>>> import numpy as np
>>> import numpy.linalg as la
>>> np.set_printoptions(precision=1, suppress=True, linewidth=100, legacy="1.25")
>>> m1 = np.load("run10.npy")
>>> m1.round(1) + 0
array([[ 1. , -0.1, -0.1, -0.2,  0. , -0.1],
       [-0.1,  0.8, -0.2, -0.5, -0.1, -0.2],
       [-0.1, -0.2,  0.8, -0.5, -0.1, -0.2],
       [-0.2, -0.5, -0.5, -0.3, -0.2, -0.5],
       [ 0. , -0.1, -0.1, -0.2,  1. , -0.1],
       [-0.1, -0.2, -0.2, -0.5, -0.1,  0.8]])
>>> w, vecs = la.eigvalsh(m1)
Traceback (most recent call last):
  File "<python-input-5>", line 1, in <module>
    w, vecs = la.eigvalsh(m1)
    ^^^^^^^
ValueError: too many values to unpack (expected 2)
>>> w, vecs = la.eigh(m1)
>>> w
array([-1.,  1.,  1.,  1.,  1.,  1.])
>>> print(np.round(vecs.T @ m1 @ vecs, 1) + 0)
[[-1.  0.  0.  0.  0.  0.]
 [ 0.  1.  0.  0.  0.  0.]
 [ 0.  0.  1.  0.  0.  0.]
 [ 0.  0.  0.  1.  0.  0.]
 [ 0.  0.  0.  0.  1.  0.]
 [ 0.  0.  0.  0.  0.  1.]]
>>> la.eigvalsh(m1 @ m1)
array([1., 1., 1., 1., 1., 1.])
>>> np.round(vecs @ np.diag(w) @ vecs.T, 1) + 0
array([[ 1. , -0.1, -0.1, -0.2,  0. , -0.1],
       [-0.1,  0.8, -0.2, -0.5, -0.1, -0.2],
       [-0.1, -0.2,  0.8, -0.5, -0.1, -0.2],
       [-0.2, -0.5, -0.5, -0.3, -0.2, -0.5],
       [ 0. , -0.1, -0.1, -0.2,  1. , -0.1],
       [-0.1, -0.2, -0.2, -0.5, -0.1,  0.8]])
>>> A = np.load("mat.npy")
>>> A
array([[ 2,  2,  2,  3,  1,  3,  2,  1,  3,  2,  3,  3,  3],
       [ 0,  0,  0,  0,  0,  0,  0,  0,  0,  0,  0,  0,  0],
       [ 0,  0,  0,  0,  0,  0,  0,  0,  0,  0,  0,  0,  0],
       [ 4,  4,  4,  6,  2,  6,  4,  2,  6,  4,  6,  6,  6],
       [-4, -4, -4, -6, -2, -6, -4, -2, -6, -4, -6, -6, -6],
       [-2, -2, -2, -3, -1, -3, -2, -1, -3, -2, -3, -3, -3],
       [ 4,  4,  4,  6,  2,  6,  4,  2,  6,  4,  6,  6,  6],
       [ 6,  6,  6,  9,  3,  9,  6,  3,  9,  6,  9,  9,  9],
       [ 4,  4,  4,  6,  2,  6,  4,  2,  6,  4,  6,  6,  6],
       [ 0,  0,  0,  0,  0,  0,  0,  0,  0,  0,  0,  0,  0],
       [ 2,  2,  2,  3,  1,  3,  2,  1,  3,  2,  3,  3,  3],
       [ 4,  4,  4,  6,  2,  6,  4,  2,  6,  4,  6,  6,  6],
       [ 2,  2,  2,  3,  1,  3,  2,  1,  3,  2,  3,  3,  3]])
>>> # rank 1
>>> rank = la.matrix_rank(A)
>>> rank
1
>>> ns = la.svd(A)[2][rank:].T
>>> print([int(la.matrix_rank(A[:i])) for i in range(1, len(A) + 1)])
[1, 1, 1, 1, 1, 1, 1, 1, 1, 1, 1, 1, 1]
>>> print(la.matrix_rank(A, rtol=0.1))
1
>>> np.argsort(-la.norm(A, axis=0).round(6), kind="stable")[:3]
array([3, 5, 8])
>>> print(la.cond(A) > 100)
True
>>> J = np.load("a.npy")
>>> J
array([[-2, -4, -2,  1,  2, -1,  0, -1,  1,  1,  1],
       [-2, -4,  1, -2,  2, -1,  2, -1,  1,  1,  1],
       [-2,  0,  1,  0,  2, -2, -1,  0,  1,  1, -2],
       [-1,  0,  0, -1, -1,  2,  0,  0, -1,  0, -1],
       [-2, -8,  1, -1, -2,  2,  2, -2,  1, -2,  1],
       [-2,  8,  1, -1,  0, -2, -1,  2,  2, -2,  1],
       [ 0,  4,  1,  1,  0,  0, -1,  1,  2,  0,  1],
       [ 2, -8,  2,  0,  0,  1, -1, -2,  0,  1,  0],
       [-1, -8,  2, -1,  2, -1,  1, -2,  0,  0,  0],
       [-1,  0,  2, -1,  0, -2,  2,  0, -1, -1, -1]])
>>> A2 = J / np.sqrt((J ** 2).mean(axis=1, keepdims=True))
>>> print(la.norm(A2, axis=1))
[3.3 3.3 3.3 3.3 3.3 3.3 3.3 3.3 3.3 3.3]
>>> print(la.matrix_rank(A2) == la.matrix_rank(J))
True
>>> la.matrix_rank(J - J.mean(axis=1, keepdims=True))
10
>>> A2[1]
array([-1.1, -2.2,  0.5, -1.1,  1.1, -0.5,  1.1, -0.5,  0.5,  0.5,  0.5])
>>> f, r1 = J[8], J[2]
>>> f @ r1
9
>>> pr = (f @ r1) / (f @ f) * f
>>> la.matrix_rank(np.outer(f, r1))
1
>>> round(la.norm(f + r1) ** 2 + la.norm(f - r1) ** 2, 1)
200.0
>>> np.outer(f, r1)
array([[  2,   0,  -1,   0,  -2,   2,   1,   0,  -1,  -1,   2],
       [ 16,   0,  -8,   0, -16,  16,   8,   0,  -8,  -8,  16],
       [ -4,   0,   2,   0,   4,  -4,  -2,   0,   2,   2,  -4],
       [  2,   0,  -1,   0,  -2,   2,   1,   0,  -1,  -1,   2],
       [ -4,   0,   2,   0,   4,  -4,  -2,   0,   2,   2,  -4],
       [  2,   0,  -1,   0,  -2,   2,   1,   0,  -1,  -1,   2],
       [ -2,   0,   1,   0,   2,  -2,  -1,   0,   1,   1,  -2],
       [  4,   0,  -2,   0,  -4,   4,   2,   0,  -2,  -2,   4],
       [  0,   0,   0,   0,   0,   0,   0,   0,   0,   0,   0],
       [  0,   0,   0,   0,   0,   0,   0,   0,   0,   0,   0],
       [  0,   0,   0,   0,   0,   0,   0,   0,   0,   0,   0]])
>>> A2 = np.array([[1, 0, 0, 1],
...     [2, 2, 0, 2],
...     [0, 2, 0, 1],
...     [0, 2, 0, 2],
...     [2, 1, 1, 2],
...     [1, 0, 2, 1],
...     [1, 1, 0, 0],
...     [2, 0, 2, 1],
...     [1, 0, 2, 1],
...     [1, 0, 2, 0],
...     [2, 1, 0, 1],
...     [2, 0, 2, 1],
...     [1, 2, 2, 2]])
>>> W2 = np.array([[1, 3, -3, 3, 3, 1],
...     [2, -3, 3, -2, -3, -2],
...     [3, -2, -3, 0, 1, 3],
...     [-2, -3, 2, 1, 3, 0]])
>>> mat = A2 @ W2
>>> print(mat)
[[ -1   0  -1   4   6   1]
 [  2  -6   4   4   6  -2]
 [  2  -9   8  -3  -3  -4]
 [  0 -12  10  -2   0  -4]
 [  3  -5  -2   6  10   3]
 [  5  -4  -7   4   8   7]
 [  3   0   0   1   0  -1]
 [  6  -1 -10   7  11   8]
 [  5  -4  -7   4   8   7]
 [  7  -1  -9   3   5   7]
 [  2   0  -1   5   6   0]
 [  6  -1 -10   7  11   8]
 [  7 -13   1   1   5   3]]
>>> # row 8 repeats row 5
>>> dist = la.norm(mat[:, None] - mat[None], axis=-1)
>>> dist.shape
(13, 13)
>>> cov = np.cov(mat, rowvar=False)
>>> np.polyfit(mat[:, 4], mat[:, 1], 1)
array([ 0.4, -6.8])
>>> np.argsort(-mat.std(axis=0).round(6), kind="stable")
array([2, 1, 5, 4, 3, 0])
>>> cov.shape
(6, 6)
>>> print(np.round(np.corrcoef(mat[:, 4], mat[:, 1])[0, 1], 1))
0.4
>>> np.corrcoef(mat.T)
array([[ 1. ,  0.1, -0.7,  0.3,  0.4,  0.8],
       [ 0.1,  1. , -0.7,  0.7,  0.4,  0.4],
       [-0.7, -0.7,  1. , -0.8, -0.8, -1. ],
       [ 0.3,  0.7, -0.8,  1. ,  0.9,  0.7],
       [ 0.4,  0.4, -0.8,  0.9,  1. ,  0.8],
       [ 0.8,  0.4, -1. ,  0.7,  0.8,  1. ]])
>>> X = np.load("m.npy")
>>> X
array([[ 79,  10,  12, -20,   5,  26, -12, -10,   9, -17,  21,   7],
       [ 10, 140,  -9,  -4,  10,  -8,  -2,  13, -39, -28,  52,  30],
       [ 12,  -9, 109,   6,  50, -26,  32,  41,  70,   7,   6,  13],
       [-20,  -4,   6, 168,   6, -87,  19,  -3,  15, -59,  44,  37],
       [  5,  10,  50,   6,  64,   0,  47, -23,  31,  -2,  24,  -5],
       [ 26,  -8, -26, -87,   0, 117, -10, -17,  -5,  -1,  -7, -45],
       [-12,  -2,  32,  19,  47, -10,  99, -46,  30, -41,  34,  11],
       [-10,  13,  41,  -3, -23, -17, -46, 110,  15,  18, -14,  -6],
       [  9, -39,  70,  15,  31,  -5,  30,  15,  89, -32,  14,   7],
       [-17, -28,   7, -59,  -2,  -1, -41,  18, -32,  99, -52, -23],
       [ 21,  52,   6,  44,  24,  -7,  34, -14,  14, -52, 112,  31],
       [  7,  30,  13,  37,  -5, -45,  11,  -6,   7, -23,  31,  49]])
>>> la.matrix_rank(X, rtol=0.1)
8
>>> print([round(float(x), 1) for x in la.svd(X, compute_uv=False)[:3]])
[325.2, 217.5, 205.1]
>>> w, vecs = la.eigh(X)
>>> (w > 1e-8).sum(), (w < -1e-8).sum()
(11, 0)
>>> np.round(vecs @ np.diag(w) @ vecs.T, 1) + 0
array([[ 79.,  10.,  12., -20.,   5.,  26., -12., -10.,   9., -17.,  21.,   7.],
       [ 10., 140.,  -9.,  -4.,  10.,  -8.,  -2.,  13., -39., -28.,  52.,  30.],
       [ 12.,  -9., 109.,   6.,  50., -26.,  32.,  41.,  70.,   7.,   6.,  13.],
       [-20.,  -4.,   6., 168.,   6., -87.,  19.,  -3.,  15., -59.,  44.,  37.],
       [  5.,  10.,  50.,   6.,  64.,   0.,  47., -23.,  31.,  -2.,  24.,  -5.],
       [ 26.,  -8., -26., -87.,   0., 117., -10., -17.,  -5.,  -1.,  -7., -45.],
       [-12.,  -2.,  32.,  19.,  47., -10.,  99., -46.,  30., -41.,  34.,  11.],
       [-10.,  13.,  41.,  -3., -23., -17., -46., 110.,  15.,  18., -14.,  -6.],
       [  9., -39.,  70.,  15.,  31.,  -5.,  30.,  15.,  89., -32.,  14.,   7.],
       [-17., -28.,   7., -59.,  -2.,  -1., -41.,  18., -32.,  99., -52., -23.],
       [ 21.,  52.,   6.,  44.,  24.,  -7.,  34., -14.,  14., -52., 112.,  31.],
       [  7.,  30.,  13.,  37.,  -5., -45.,  11.,  -6.,   7., -23.,  31.,  49.]])
>>> w.round(1) + 0
array([  0. ,   0.5,  14. ,  25. ,  43.6,  53.5,  73.4, 111.3, 165.9, 205.1, 217.5, 325.2])
>>> np.round(vecs.T @ vecs, 1) + 0
array([[1., 0., 0., 0., 0., 0., 0., 0., 0., 0., 0., 0.],
       [0., 1., 0., 0., 0., 0., 0., 0., 0., 0., 0., 0.],
       [0., 0., 1., 0., 0., 0., 0., 0., 0., 0., 0., 0.],
       [0., 0., 0., 1., 0., 0., 0., 0., 0., 0., 0., 0.],
       [0., 0., 0., 0., 1., 0., 0., 0., 0., 0., 0., 0.],
       [0., 0., 0., 0., 0., 1., 0., 0., 0., 0., 0., 0.],
       [0., 0., 0., 0., 0., 0., 1., 0., 0., 0., 0., 0.],
       [0., 0., 0., 0., 0., 0., 0., 1., 0., 0., 0., 0.],
       [0., 0., 0., 0., 0., 0., 0., 0., 1., 0., 0., 0.],
       [0., 0., 0., 0., 0., 0., 0., 0., 0., 1., 0., 0.],
       [0., 0., 0., 0., 0., 0., 0., 0., 0., 0., 1., 0.],
       [0., 0., 0., 0., 0., 0., 0., 0., 0., 0., 0., 1.]])
